% ipython --no-banner

In [1]: import numpy as np

In [2]: np.set_printoptions(suppress=True, linewidth=120)

In [3]: rd = lambda a: np.round(a, 2) + 0

In [4]: M = np.load("case3.npy")

In [5]: M
Out[5]: 
array([[ -82,    2,    2,   -2,    3,    3,    3,   -1,   -3,   -3],
       [   2,  178,    0,   -1,    0,   -3,    0,    1,    1,   -1],
       [  -3,    3,   78,   -3,    2,    1,    3,   -1,    3,   -2],
       [   0,    2,    2,   60,    0,    3,   -2,   -2,   -3,    2],
       [   2,    0,   -3,    0,  -60,    0,    2,   -1,   -3,   -3],
       [   0,    1,   -3,    0,   -2,  -37,    2,    0,   -3,    2],
       [  -3,   -3,    0,   -3,    1,   -3,  -58,   -3,   -1,    3],
       [  -3,    1,    2,   -1,    1,   -2,    2, -159,   -1,   -3],
       [   3,    2,    0,   -3,   -2,    0,   -3,    3,   98,    1],
       [  -2,   -1,   -2,    1,    3,   -3,    2,    1,    3,  -77]])

In [6]: rng = np.random.default_rng(515304)

In [7]: M2 = M + rng.integers(-2, 3, (10, 2)) @ rng.integers(-2, 3, (2, 10))

In [8]: M2
Out[8]: 
array([[ -84,    1,    2,   -3,    5,    4,    5,   -2,   -1,   -5],
       [   0,  180,   -4,    1,    0,   -7,    4,    5,    1,   -3],
       [  -6,    3,   76,   -3,    4,    0,    7,    0,    5,   -5],
       [   0,   -1,    6,   57,    2,    8,   -4,   -7,   -1,    2],
       [  -4,    0,   -7,    0,  -56,   -2,   10,    1,    1,   -9],
       [  -3,    1,   -5,    0,    0,  -38,    6,    1,   -1,   -1],
       [  -2,   -1,   -2,   -1,   -1,   -6,  -58,    0,   -3,    4],
       [  -1,    5,   -2,    3,   -3,   -8,    2, -153,   -5,   -1],
       [   8,    3,    2,   -2,   -6,    0,   -9,    3,   94,    6],
       [  -3,   -3,    0,   -1,    5,    0,    2,   -2,    5,  -78]])

In [9]: rd(np.linalg.svd(M2 - M, compute_uv=False))
Out[9]: array([21.57, 19.66,  0.  ,  0.  ,  0.  ,  0.  ,  0.  ,  0.  ,  0.  ,  0.  ])

In [10]: M2 - M
Out[10]: 
array([[-2, -1,  0, -1,  2,  1,  2, -1,  2, -2],
       [-2,  2, -4,  2,  0, -4,  4,  4,  0, -2],
       [-3,  0, -2,  0,  2, -1,  4,  1,  2, -3],
       [ 0, -3,  4, -3,  2,  5, -2, -5,  2,  0],
       [-6,  0, -4,  0,  4, -2,  8,  2,  4, -6],
       [-3,  0, -2,  0,  2, -1,  4,  1,  2, -3],
       [ 1,  2, -2,  2, -2, -3,  0,  3, -2,  1],
       [ 2,  4, -4,  4, -4, -6,  0,  6, -4,  2],
       [ 5,  1,  2,  1, -4,  0, -6,  0, -4,  5],
       [-1, -2,  2, -2,  2,  3,  0, -3,  2, -1]])

In [11]: np.linalg.matrix_rank(M2 - M, tol=1e-8)
Out[11]: np.int64(2)

In [12]: q, vecs = np.linalg.qr(M[:, :9])[0], np.linalg.qr(M[:, 9:])[0]

In [13]: sig = np.linalg.svd(q.T @ vecs, compute_uv=False)

In [14]: rd(np.degrees(np.arccos(sig.clip(0, 1))))
Out[14]: array([82.88])

In [15]: (sig > 0.9).sum()
Out[15]: np.int64(0)

In [16]: K = np.array([[-1.5, 0.1, -0.3, -1.3, -0.5, -0.6],
    ...:     [0.7, -0.6, 1.9, 1.2, 0.5, -1.2],
    ...:     [-0.8, -1.5, -0.3, 1.4, 0.3, 1.1],
    ...:     [-2.1, 2.0, -0.6, -0.1, 0.9, -1.8],
    ...:     [-0.6, 0.3, 0.7, -1.0, 0.5, -1.7],
    ...:     [-2.3, 0.9, -1.6, -0.9, 0.6, 0.2],
    ...:     [-1.47, 0.12, -0.29, -1.3, -0.5, -0.6],
    ...:     [-1.0, -2.8, -1.4, -1.2, -0.6, 1.6]])

In [17]: K
Out[17]: 
array([[-1.5 ,  0.1 , -0.3 , -1.3 , -0.5 , -0.6 ],
       [ 0.7 , -0.6 ,  1.9 ,  1.2 ,  0.5 , -1.2 ],
       [-0.8 , -1.5 , -0.3 ,  1.4 ,  0.3 ,  1.1 ],
       [-2.1 ,  2.  , -0.6 , -0.1 ,  0.9 , -1.8 ],
       [-0.6 ,  0.3 ,  0.7 , -1.  ,  0.5 , -1.7 ],
       [-2.3 ,  0.9 , -1.6 , -0.9 ,  0.6 ,  0.2 ],
       [-1.47,  0.12, -0.29, -1.3 , -0.5 , -0.6 ],
       [-1.  , -2.8 , -1.4 , -1.2 , -0.6 ,  1.6 ]])

In [18]: x = np.array([5, 3, 0, -5, 2, 0])

In [19]: target = K @ x

In [20]: rd(np.linalg.lstsq(K, target)[0])
Out[20]: array([ 5.,  3.,  0., -5.,  2.,  0.])

In [21]: rd(target)
Out[21]: array([ -1.7 ,  -3.3 , -14.9 ,  -2.2 ,   3.9 ,  -3.1 ,  -1.49,  -8.6 ])

In [22]: rd(np.linalg.pinv(K) @ K)
Out[22]: 
array([[1., 0., 0., 0., 0., 0.],
       [0., 1., 0., 0., 0., 0.],
       [0., 0., 1., 0., 0., 0.],
       [0., 0., 0., 1., 0., 0.],
       [0., 0., 0., 0., 1., 0.],
       [0., 0., 0., 0., 0., 1.]])

In [23]: target = target + 0.3 * rng.normal(size=8)

In [24]: rd(target)
Out[24]: array([ -1.93,  -3.11, -15.19,  -2.64,   4.44,  -3.43,  -1.66,  -8.43])

In [25]: beta, *_ = np.linalg.lstsq(K, target)

In [26]: rd(np.linalg.norm(target - K @ beta))
Out[26]: np.float64(0.14)

In [27]: W0 = np.loadtxt("sample16.csv", delimiter=",")

In [28]: W0
Out[28]: 
array([[-2.7,  0. ,  3. ,  1. ,  0. ,  3. , -3. ,  3. ,  1. ],
       [ 0. ,  1.3,  0. , -1. ,  1. ,  1. ,  1. ,  3. , -3. ],
       [-1. ,  0. , -0.7,  0. , -3. ,  3. ,  2. , -1. , -3. ],
       [ 3. , -1. , -1. , -2.7, -1. , -1. , -1. ,  1. , -1. ],
       [ 2. ,  2. ,  3. ,  3. ,  1.3,  0. , -1. , -3. ,  2. ],
       [ 2. , -1. ,  1. , -3. ,  1. , -0.7, -2. ,  3. , -2. ],
       [ 2. ,  1. , -1. ,  1. , -2. , -3. ,  1.3, -2. ,  2. ],
       [ 0. , -2. ,  0. , -1. , -3. ,  2. , -2. , -1.7,  3. ],
       [-3. ,  0. ,  3. ,  1. ,  0. ,  3. , -3. ,  3. ,  1.3]])

In [29]: u = np.array([2, 3])

In [30]: np.cross(W0[5, :3], W0[8, :3])
Out[30]: array([-3., -9., -3.])

In [31]: np.polyval(u, W0[5])
Out[31]: array([ 7. ,  1. ,  5. , -3. ,  5. ,  1.6, -1. ,  9. , -1. ])
